% python3 -q
>>> import numpy as np
>>> np.set_printoptions(suppress=True, linewidth=140)
>>> E = np.tanh(np.array([[-1.4],
...     [0.0],
...     [0.2],
...     [-0.7],
...     [1.7],
...     [-1.1],
...     [-0.5],
...     [-0.8],
...     [0.9],
...     [-1.1],
...     [0.7],
...     [-1.2],
...     [-0.3],
...     [-0.9],
...     [0.6],
...     [1.4],
...     [0.1],
...     [-0.9]]) @ np.array([[-0.2, 0.7, 0.8]]))
>>> E.round(4)
array([[ 0.2729, -0.7531, -0.8076],
       [ 0.    ,  0.    ,  0.    ],
       [-0.04  ,  0.1391,  0.1586],
       [ 0.1391, -0.4542, -0.508 ],
       [-0.3275,  0.8306,  0.8764],
       [ 0.2165, -0.6469, -0.7064],
       [ 0.0997, -0.3364, -0.3799],
       [ 0.1586, -0.508 , -0.5649],
       [-0.1781,  0.5581,  0.6169],
       [ 0.2165, -0.6469, -0.7064],
       [-0.1391,  0.4542,  0.508 ],
       [ 0.2355, -0.6858, -0.7443],
       [ 0.0599, -0.207 , -0.2355],
       [ 0.1781, -0.5581, -0.6169],
       [-0.1194,  0.3969,  0.4462],
       [-0.2729,  0.7531,  0.8076],
       [-0.02  ,  0.0699,  0.0798],
       [ 0.1781, -0.5581, -0.6169]])
>>> Q, R = np.linalg.qr(E)
>>> np.round(np.abs(np.diag(R)), 4)
array([0.7708, 0.1924, 0.0069])
>>> round(np.trace(Q @ Q.T), 4)
np.float64(3.0)
>>> np.round(abs(R[0, 0]), 4), round(np.linalg.norm(E[:, 0]), 4)
(np.float64(0.7708), np.float64(0.7708))
